% ipython --no-banner

In [1]: import numpy as np

In [2]: import numpy.linalg as la

In [3]: np.set_printoptions(precision=3, suppress=True, linewidth=200, legacy="1.25")

In [4]: feats = np.loadtxt("data.csv", delimiter=",")

In [5]: feats
Out[5]: 
array([[-2.95, -1.  ,  1.  ,  3.  ,  1.  ,  1.  , -2.  , -1.  ,  1.  , -3.  , -3.  ,  2.  ,  0.  , -2.  ],
       [ 0.  , -0.95, -2.  , -2.  , -2.  ,  2.  ,  2.  ,  1.  , -1.  ,  1.  ,  0.  ,  2.  ,  1.  , -3.  ],
       [-1.  , -2.  , -1.95, -3.  , -2.  , -3.  ,  1.  ,  0.  ,  2.  , -3.  , -1.  , -3.  , -3.  , -1.  ],
       [ 2.  , -2.  , -3.  ,  0.05,  0.  ,  0.  ,  3.  , -2.  , -1.  , -1.  ,  2.  , -3.  ,  3.  ,  2.  ],
       [ 3.  ,  2.  , -3.  ,  3.  , -2.95, -3.  ,  3.  , -2.  ,  1.  ,  0.  ,  1.  ,  0.  , -1.  , -3.  ],
       [ 0.  , -1.  , -2.  , -2.  ,  1.  ,  1.05, -3.  ,  2.  , -2.  , -2.  ,  2.  , -3.  , -2.  , -1.  ],
       [ 0.  ,  2.  , -1.  ,  3.  , -2.  ,  2.  , -2.95, -2.  , -2.  ,  1.  ,  3.  ,  2.  ,  0.  , -2.  ],
       [-3.  ,  2.  , -3.  , -2.  ,  2.  ,  0.  , -1.  , -0.95, -2.  , -2.  , -2.  , -3.  , -2.  ,  2.  ],
       [ 0.  ,  0.  , -2.  , -1.  ,  3.  , -1.  ,  2.  ,  3.  ,  0.05, -3.  , -2.  , -1.  ,  0.  ,  0.  ],
       [ 3.  ,  1.  ,  0.  , -2.  , -1.  , -2.  , -1.  , -1.  ,  0.  , -1.95, -3.  ,  2.  , -1.  ,  2.  ],
       [ 2.  , -2.  , -3.  , -3.  ,  1.  , -1.  , -1.  , -2.  , -1.  , -3.  , -1.95,  3.  , -3.  ,  0.  ],
       [ 0.  ,  2.  , -2.  , -3.  ,  3.  , -3.  , -1.  , -2.  ,  0.  ,  3.  , -3.  , -2.95,  0.  ,  3.  ],
       [ 2.  ,  2.  ,  1.  , -2.  ,  3.  ,  2.  ,  3.  ,  1.  ,  2.  , -3.  , -3.  , -1.  ,  1.05, -2.  ],
       [-3.  , -1.  ,  1.  ,  3.  ,  1.  ,  1.  , -2.  , -1.  ,  1.  , -3.  , -3.  ,  2.  ,  0.  , -1.95]])

In [6]: U, sig, VT = la.svd(feats)

In [7]: np.argmax(sig[:-1] / (sig[1:] + 1e-6)) + 1
Out[7]: 13

In [8]: Y = U[:, :13] @ np.diag(sig[:13]) @ VT[:13]

In [9]: np.round(la.norm(feats - Y, 2), 3), np.round(sig[13], 3)
Out[9]: (0.007, 0.007)

In [10]: np.round(la.norm(feats - Y) / la.norm(feats), 3)
Out[10]: 0.0

In [11]: la.matrix_rank(Y)
Out[11]: 13

In [12]: x = np.array([5, 0, 5, -5, 4, 3, 5, -3, 1, 2, -4, -5, -1, -3])

In [13]: a = np.maximum(feats @ x, 0)

In [14]: np.tanh(feats @ x)
Out[14]: array([-1.   ,  0.999,  1.   ,  1.   , -1.   , -1.   , -1.   , -0.818,  1.   ,  1.   ,  0.664,  1.   ,  1.   , -1.   ])

In [15]: np.maximum(feats @ (3 * x), 0)
Out[15]: array([  0.  ,  12.  ,  27.75,  32.25,   0.  ,   0.  ,   0.  ,   0.  ,  36.15,  18.3 ,   2.4 ,  98.25, 218.85,   0.  ])

In [16]: def softmax(z):
    ...:     e = np.exp(z - z.max(axis=-1, keepdims=True))
    ...:     return e / e.sum(axis=-1, keepdims=True)
    ...: 

In [17]: np.round(softmax(10 * feats[8]), 3) + 0
Out[17]: array([0. , 0. , 0. , 0. , 0.5, 0. , 0. , 0.5, 0. , 0. , 0. , 0. , 0. , 0. ])

In [18]: softmax(feats[8] + 3)
Out[18]: array([0.019, 0.019, 0.003, 0.007, 0.372, 0.007, 0.137, 0.372, 0.019, 0.001, 0.003, 0.007, 0.019, 0.019])

In [19]: scores = feats @ feats.T / np.sqrt(14)

In [20]: softmax(scores).round(6).argmax(axis=1)
Out[20]: array([13,  1,  2,  3,  4,  5,  6,  7,  8,  9, 10, 11, 12, 13])

In [21]: F = np.load("dump.npy")

In [22]: F
Out[22]: 
array([[ 5,  8,  5,  5,  1,  7,  5,  5,  3,  3],
       [ 8, 31, 21, 26, 17, 15, 24, 18, 14, 12],
       [ 5, 21, 20, 17, 14, 14, 19, 17, 11, 13],
       [ 5, 26, 17, 23, 16, 10, 20, 14, 12,  9],
       [ 1, 17, 14, 16, 14,  6, 15, 11,  9,  8],
       [ 7, 15, 14, 10,  6, 14, 13, 13,  7, 10],
       [ 5, 24, 19, 20, 15, 13, 23, 17, 11, 14],
       [ 5, 18, 17, 14, 11, 13, 17, 15,  9, 12],
       [ 3, 14, 11, 12,  9,  7, 11,  9,  7,  6],
       [ 3, 12, 13,  9,  8, 10, 14, 12,  6, 11]])

In [23]: Y = F / la.norm(F, axis=1, keepdims=True)

In [24]: C2 = Y @ Y.T

In [25]: (C2 - 2 * np.eye(10)).round(6).argmax(axis=1)
Out[25]: array([5, 8, 7, 1, 3, 7, 2, 2, 1, 7])

In [26]: (np.abs(C2) > 0.9).astype(int)
Out[26]: 
array([[1, 1, 1, 1, 0, 1, 1, 1, 1, 1],
       [1, 1, 1, 1, 1, 1, 1, 1, 1, 1],
       [1, 1, 1, 1, 1, 1, 1, 1, 1, 1],
       [1, 1, 1, 1, 1, 1, 1, 1, 1, 1],
       [0, 1, 1, 1, 1, 1, 1, 1, 1, 1],
       [1, 1, 1, 1, 1, 1, 1, 1, 1, 1],
       [1, 1, 1, 1, 1, 1, 1, 1, 1, 1],
       [1, 1, 1, 1, 1, 1, 1, 1, 1, 1],
       [1, 1, 1, 1, 1, 1, 1, 1, 1, 1],
       [1, 1, 1, 1, 1, 1, 1, 1, 1, 1]])

In [27]: np.argwhere(np.triu(np.abs(C2) > 0.95, 1))
Out[27]: 
array([[0, 5],
       [1, 2],
       [1, 3],
       [1, 4],
       [1, 5],
       [1, 6],
       [1, 7],
       [1, 8],
       [1, 9],
       [2, 3],
       [2, 4],
       [2, 5],
       [2, 6],
       [2, 7],
       [2, 8],
       [2, 9],
       [3, 4],
       [3, 6],
       [3, 7],
       [3, 8],
       [4, 6],
       [4, 7],
       [4, 8],
       [4, 9],
       [5, 6],
       [5, 7],
       [5, 8],
       [5, 9],
       [6, 7],
       [6, 8],
       [6, 9],
       [7, 8],
       [7, 9],
       [8, 9]])

In [28]: C2[4]
Out[28]: array([0.86 , 0.985, 0.979, 0.992, 1.   , 0.922, 0.986, 0.97 , 0.991, 0.952])

In [29]: U, sig, VT = la.svd(F)

In [30]: V = VT[:(sig > 1e-8).sum()]

In [31]: rng = np.random.default_rng(956)

In [32]: x = F[3] + -1 * F[6] + rng.integers(2) * np.eye(10)[3]

In [33]: x
Out[33]: array([ 0.,  2., -2.,  3.,  1., -3., -3., -3.,  1., -5.])

In [34]: np.round(la.norm(x - V.T @ V @ x), 3)
Out[34]: 0.0

In [35]: np.diag(V.T @ V)
Out[35]: array([0.357, 0.46 , 0.467, 0.396, 0.437, 0.455, 0.636, 0.214, 0.159, 0.418])

In [36]: w, V = la.eigh(F)

In [37]: x = np.array([3, 0, 1, 3, 1, -2, 2, 1, -3, 1])

In [38]: V * np.abs(w) @ V.T
Out[38]: 
array([[ 5.,  8.,  5.,  5.,  1.,  7.,  5.,  5.,  3.,  3.],
       [ 8., 31., 21., 26., 17., 15., 24., 18., 14., 12.],
       [ 5., 21., 20., 17., 14., 14., 19., 17., 11., 13.],
       [ 5., 26., 17., 23., 16., 10., 20., 14., 12.,  9.],
       [ 1., 17., 14., 16., 14.,  6., 15., 11.,  9.,  8.],
       [ 7., 15., 14., 10.,  6., 14., 13., 13.,  7., 10.],
       [ 5., 24., 19., 20., 15., 13., 23., 17., 11., 14.],
       [ 5., 18., 17., 14., 11., 13., 17., 15.,  9., 12.],
       [ 3., 14., 11., 12.,  9.,  7., 11.,  9.,  7.,  6.],
       [ 3., 12., 13.,  9.,  8., 10., 14., 12.,  6., 11.]])

In [39]: Y = np.array([[1, 2, 0],
    ...:     [2, 0, 2],
    ...:     [2, 0, 1],
    ...:     [0, 2, 1],
    ...:     [2, 1, 0],
    ...:     [1, 0, 0],
    ...:     [1, 1, 2],
    ...:     [0, 1, 1],
    ...:     [2, 2, 1],
    ...:     [0, 2, 1],
    ...:     [2, 2, 0],
    ...:     [1, 1, 1],
    ...:     [0, 2, 0],
    ...:     [1, 0, 1]])

In [40]: np.einsum("ij->j", feats)
Out[40]: array([  2.05,   1.05, -19.95,  -7.95,   5.05,  -3.95,   0.05,  -6.95,  -1.95, -19.95, -13.95,  -3.95,  -6.95,  -6.95])

In [41]: np.vstack([feats, Y.T]).shape
Out[41]: (17, 14)

In [42]: la.matrix_rank(feats @ Y)
Out[42]: 3

In [43]: M = np.load("w.npy")

In [44]: M
Out[44]: 
array([[ 0.2  , -0.4  , -0.9  ,  0.   , -1.3  , -1.3  ,  1.3  , -1.1  , -1.3  ,  2.3  ,  2.   , -1.2  ,  0.   , -1.   ,  0.6  ],
       [ 0.5  ,  0.   , -1.   , -1.9  , -0.6  , -1.   ,  1.1  , -0.6  ,  0.   , -0.4  , -0.9  , -0.8  ,  0.   , -0.5  , -0.2  ],
       [-1.5  , -0.7  ,  2.3  , -0.1  , -0.6  ,  0.2  ,  0.3  ,  0.   , -0.1  , -1.9  , -0.1  ,  1.3  , -0.9  ,  1.3  ,  0.4  ],
       [-1.1  , -0.4  , -0.2  ,  1.   , -0.2  ,  0.3  , -1.6  ,  0.4  , -0.5  , -1.2  ,  0.8  ,  0.3  , -0.2  , -0.5  , -0.9  ],
       [ 0.   ,  0.8  ,  0.3  , -0.7  , -1.   ,  2.1  , -0.6  ,  0.4  ,  0.9  , -0.1  ,  0.2  ,  0.2  ,  1.6  , -1.   ,  0.3  ],
       [-1.   , -1.2  ,  0.8  ,  0.7  ,  0.3  , -0.2  ,  1.3  , -1.4  ,  1.3  ,  0.1  , -0.4  ,  0.2  ,  0.4  , -0.7  , -0.8  ],
       [-1.2  , -1.   ,  1.   ,  0.6  ,  0.5  ,  0.3  , -1.5  , -1.   ,  1.2  , -1.1  ,  0.4  ,  0.5  ,  0.   , -0.4  , -0.7  ],
       [ 1.5  , -0.9  ,  1.4  , -0.3  ,  1.   ,  1.9  ,  1.3  , -0.3  ,  0.7  , -0.4  ,  1.5  , -1.4  , -0.1  ,  0.3  , -0.6  ],
       [-0.9  ,  0.   , -0.8  , -0.1  , -0.8  , -1.2  , -0.1  , -1.   , -0.9  ,  0.2  ,  0.8  ,  0.1  ,  0.8  ,  0.9  ,  0.6  ],
       [-0.2  , -0.7  ,  1.2  ,  0.3  , -0.9  ,  0.3  ,  0.8  ,  0.3  , -1.   , -0.4  ,  0.2  ,  0.6  , -0.5  , -1.8  ,  2.1  ],
       [ 1.8  , -0.5  ,  1.3  ,  1.4  , -0.9  ,  1.6  ,  0.2  ,  0.4  ,  0.3  ,  1.4  ,  0.7  ,  1.2  ,  1.3  , -0.8  , -1.1  ],
       [ 0.1  , -0.9  ,  0.5  ,  0.2  ,  1.2  , -0.1  , -0.9  ,  0.4  , -1.1  ,  0.4  , -0.5  ,  1.   ,  0.4  ,  1.1  , -0.6  ],
       [-1.03 , -1.125,  0.756,  0.677,  0.213, -0.068,  1.485, -1.316,  1.287,  0.088, -0.278,  0.235,  0.44 , -0.634, -0.825]])

In [45]: U, sig, VT = la.svd(M)

In [46]: np.argmax(sig[:-1] / (sig[1:] + 1e-6)) + 1
Out[46]: 12

In [47]: Y = U[:, :12] @ np.diag(sig[:12]) @ VT[:12]

In [48]: round(float(np.abs(M - Y).max()), 3)
Out[48]: 0.037

In [49]: round(float(la.norm(M - Y) / la.norm(M)), 3)
Out[49]: 0.006

In [50]: np.round(la.norm(M - Y, 2), 3), round(sig[12], 3)
Out[50]: (0.077, 0.077)

In [51]: la.matrix_rank(Y)
Out[51]: 12

In [52]: u, v = M[0], M[5]

In [53]: u @ u
Out[53]: 21.07

In [54]: round(u @ v, 3)
Out[54]: 0.38

In [55]: p = (u @ v) / (u @ u) * u

In [56]: round(float(la.norm(u + v) ** 2 + la.norm(u - v) ** 2), 3)
Out[56]: 63.22

In [57]: p
Out[57]: array([ 0.004, -0.007, -0.016,  0.   , -0.023, -0.023,  0.023, -0.02 , -0.023,  0.041,  0.036, -0.022,  0.   , -0.018,  0.011])

In [58]: x = np.array([6, 2, 6, 5, 5, 7, 3, 2, 0, 7, 5, 4, 1, 8, 5])

In [59]: M @ (2 * x)
Out[59]: array([ -5.2  , -71.8  ,  10.2  , -36.8  ,   9.6  , -17.2  , -25.   ,  68.2  , -17.2  ,   5.8  ,  80.4  ,  33.4  , -13.376])

In [60]: M @ x
Out[60]: array([ -2.6  , -35.9  ,   5.1  , -18.4  ,   4.8  ,  -8.6  , -12.5  ,  34.1  ,  -8.6  ,   2.9  ,  40.2  ,  16.7  ,  -6.688])

In [61]: (M * x).sum(axis=1)
Out[61]: array([ -2.6  , -35.9  ,   5.1  , -18.4  ,   4.8  ,  -8.6  , -12.5  ,  34.1  ,  -8.6  ,   2.9  ,  40.2  ,  16.7  ,  -6.688])

In [62]: ang = np.radians(45)

In [63]: R = np.eye(14)

In [64]: R[6, 6] = R[2, 2] = np.cos(ang)

In [65]: R[6, 2], R[2, 6] = -np.sin(ang), np.sin(ang)

In [66]: Y = feats @ R.T

In [67]: np.abs(Y - feats).max(axis=0)
Out[67]: array([0.   , 0.   , 3.   , 0.   , 0.   , 0.   , 2.414, 0.   , 0.   , 0.   , 0.   , 0.   , 0.   , 0.   ])

In [68]: np.argsort(-la.norm(M, axis=0).round(6), kind="stable")[:3]
Out[68]: array([2, 6, 5])

In [69]: mat = np.load("out15.npy")

In [70]: mat
Out[70]: 
array([[ 0,  3, -2,  0, -6],
       [ 0,  1,  6, -6, -6],
       [ 0,  0,  5, -9,  3],
       [ 0,  0,  0, -8,  8],
       [ 0,  0,  0,  0, -1]])

In [71]: rk = la.matrix_rank(mat)

In [72]: rk
Out[72]: 4

In [73]: ns = la.svd(mat)[2][rk:].T

In [74]: np.allclose(mat @ ns, 0)
Out[74]: True

In [75]: [int(la.matrix_rank(mat[:i])) for i in range(1, len(mat) + 1)]
Out[75]: [1, 2, 3, 4, 4]

In [76]: ns.shape
Out[76]: (5, 1)

In [77]: [int(la.matrix_rank(np.delete(mat, i, axis=0))) for i in range(5)]
Out[77]: [4, 4, 4, 4, 4]

In [78]: la.matrix_rank(mat.T @ mat), la.matrix_rank(mat @ mat.T)
Out[78]: (4, 4)

In [79]: ns[:, 0] / ns[np.abs(ns[:, 0]).round(6).argmax(), 0]
Out[79]: array([1., 0., 0., 0., 0.])

In [80]: ns @ ns.T
Out[80]: 
array([[1., 0., 0., 0., 0.],
       [0., 0., 0., 0., 0.],
       [0., 0., 0., 0., 0.],
       [0., 0., 0., 0., 0.],
       [0., 0., 0., 0., 0.]])
